$ python3 -q
>>> import numpy as np
>>> import numpy.linalg as la
>>> np.set_printoptions(precision=4, suppress=True, linewidth=200)
>>> def rd(a):
...     return np.round(a, 4) + 0
... 
>>> K = np.loadtxt("test7.csv", delimiter=",")
>>> K
array([[-2., -2.,  2., -1.],
       [ 0.,  2.,  0.,  3.],
       [ 0.,  0., -1.,  0.],
       [ 0.,  0.,  0., -3.]])
>>> # triangular
>>> x0 = np.array([-2, 0, -3, -2])
>>> rhs = K @ x0
>>> rhs
array([ 0., -6.,  3.,  6.])
>>> rd(la.solve(K, K[:, 3]))
array([0., 0., 0., 1.])
>>> rd(la.solve(K, -2 * rhs))
array([4., 0., 6., 4.])
>>> data = 0.5 ** np.abs(np.subtract.outer(np.arange(4), np.arange(4)))
>>> data
array([[1.   , 0.5  , 0.25 , 0.125],
       [0.5  , 1.   , 0.5  , 0.25 ],
       [0.25 , 0.5  , 1.   , 0.5  ],
       [0.125, 0.25 , 0.5  , 1.   ]])
>>> # equal to its transpose
>>> x0 = np.array([-1, 2, 1, -1])
>>> h1 = np.maximum(data @ x0, 0)
>>> rd(data.T @ h1)
array([1.3125, 2.4375, 2.1562, 1.0781])
>>> np.maximum(data @ (3 * x0), 0)
array([0.375, 5.25 , 3.75 , 0.   ])
>>> np.maximum(data @ x0, 0) - np.maximum(-data @ x0, 0)
array([ 0.125,  1.75 ,  1.25 , -0.125])
>>> np.flatnonzero(h1 > 1e-9)
array([0, 1, 2])
>>> rd(np.tanh(data @ x0))
array([ 0.1244,  0.9414,  0.8483, -0.1244])
>>> A = np.vander(np.arange(4) - 1, 4, increasing=True)
>>> A
array([[ 1, -1,  1, -1],
       [ 1,  0,  0,  0],
       [ 1,  1,  1,  1],
       [ 1,  2,  4,  8]])
>>> # row 3 is much longer than the rest
>>> def softmax(z):
...     e = np.exp(z - z.max(axis=-1, keepdims=True))
...     return e / e.sum(axis=-1, keepdims=True)
... 
>>> rd(softmax(10 * A[1]))
array([0.9999, 0.    , 0.    , 0.    ])
>>> rd(softmax(A[1] + 4))
array([0.4754, 0.1749, 0.1749, 0.1749])
>>> rd(softmax(A[1]))
array([0.4754, 0.1749, 0.1749, 0.1749])
>>> scores = A @ A.T / np.sqrt(4)
>>> rd(softmax(scores + np.triu(np.full(scores.shape, -np.inf), 1)))
array([[1.    , 0.    , 0.    , 0.    ],
       [0.5   , 0.5   , 0.    , 0.    ],
       [0.0996, 0.1643, 0.7361, 0.    ],
       [0.    , 0.    , 0.    , 1.    ]])
>>> rd(softmax(scores))
array([[0.7302, 0.1629, 0.0988, 0.0081],
       [0.25  , 0.25  , 0.25  , 0.25  ],
       [0.0006, 0.0009, 0.0041, 0.9945],
       [0.    , 0.    , 0.    , 1.    ]])
>>> softmax(scores)[1] @ A
array([1. , 0.5, 1.5, 2. ])
>>> A2 = np.array([[0, 0, 3], [3, 2, 3], [0, 2, 3], [1, 3, 0]])
>>> np.vstack([A, A2.T]).shape
(7, 4)
>>> np.einsum("ik,kj->ji", A, A2)
array([[-4,  0,  4, 14],
       [-3,  0,  7, 36],
       [ 3,  3,  9, 21]])
>>> A2 @ A
Traceback (most recent call last):
  File "<python-input-36>", line 1, in <module>
    A2 @ A
    ~~~^~~
ValueError: matmul: Input operand 1 has a mismatch in its core dimension 0, with gufunc signature (n?,k),(k,m?)->(n?,m?) (size 4 is different from 3)
>>> np.einsum("ij->j", A)
array([4, 2, 6, 8])
>>> A2.T @ A.T
array([[-4,  0,  4, 14],
       [-3,  0,  7, 36],
       [ 3,  3,  9, 21]])
>>> A2 = A[0, 0] * A[1:] - np.outer(A[1:, 0], A[0])
>>> A2
array([[ 0,  1, -1,  1],
       [ 0,  2,  0,  2],
       [ 0,  3,  3,  9]])
>>> la.matrix_rank(A2), la.matrix_rank(A)
(np.int64(3), np.int64(4))
>>> A[:, 0] / A[0, 0]
array([1., 1., 1., 1.])
>>> W0 = np.load("dump.npy")
>>> W0
array([[1., 2.],
       [2., 2.]])
>>> # symmetric, so the eigenvalues are real
>>> rd(la.norm(W0, axis=0))
array([2.2361, 2.8284])
>>> rd(la.norm(W0[0] - W0[1]))
np.float64(1.0)
>>> rd(la.eigvalsh(W0).min())
np.float64(-0.5616)
>>> np.all(la.eigvalsh(W0) > 0)
np.False_
>>> A2 = la.invert(W0)
Traceback (most recent call last):
  File "<python-input-50>", line 1, in <module>
    A2 = la.invert(W0)
         ^^^^^^^^^
AttributeError: module 'numpy.linalg' has no attribute 'invert'
>>> A2 = la.inv(W0)
>>> (np.abs(A2) > 1e-9).astype(int)
array([[1, 1],
       [1, 1]])
>>> rd(la.inv(A2))
array([[1., 2.],
       [2., 2.]])
>>> rd(la.cond(W0))
np.float64(6.3423)
>>> W0 @ A2
array([[1., 0.],
       [0., 1.]])
>>> rd(la.slogdet(W0)[0])
np.float64(-1.0)
>>> A2
array([[-1. ,  1. ],
       [ 1. , -0.5]])
>>> rd(la.det(W0) * A2)
array([[ 2., -2.],
       [-2.,  1.]])
>>> q, _ = la.qr(np.array([[1.2, 0.1, 1.6], [0.1, -1.2, -1.5], [0.6, 0.1, -1.6]]))
>>> ev = np.array([2, 2, 2])
>>> m1 = q @ np.diag(ev) @ q.T
>>> rd(m1)
array([[2., 0., 0.],
       [0., 2., 0.],
       [0., 0., 2.]])
>>> np.poly(W0)
array([ 1., -3., -2.])
>>> rd(la.det(2 * W0)), rd(la.det(W0))
(np.float64(-8.0), np.float64(-2.0))
>>> np.einsum("ij,ji->", W0, W0)
np.float64(13.0)
>>> rd(la.det(W0[::-1]))
np.float64(2.0)
>>> A2 = K[0, 0] * K[1:] - np.outer(K[1:, 0], K[0])
>>> A2
array([[ 0., -4., -0., -6.],
       [ 0.,  0.,  2.,  0.],
       [ 0.,  0., -0.,  6.]])
>>> K[:, 0] / K[0, 0]
array([ 1., -0., -0., -0.])
>>> f = np.array([2, 0])
>>> A2 = W0 + np.outer(f, np.eye(2)[1])
>>> la.matrix_rank(la.inv(A2) - la.inv(W0), tol=1e-8)
np.int64(1)
>>> rd(la.det(A2) / la.det(W0)), rd(1 + la.solve(W0, f)[1])
(np.float64(3.0), np.float64(3.0))
>>> q, evecs = la.qr(W0[:, :1])[0], la.qr(W0[:, 1:])[0]
>>> sv = la.svd(q.T @ evecs, compute_uv=False)
>>> rd(la.norm(q @ q.T - evecs @ evecs.T, 2))
np.float64(0.3162)
>>> (sv > 0.9).sum()
np.int64(1)
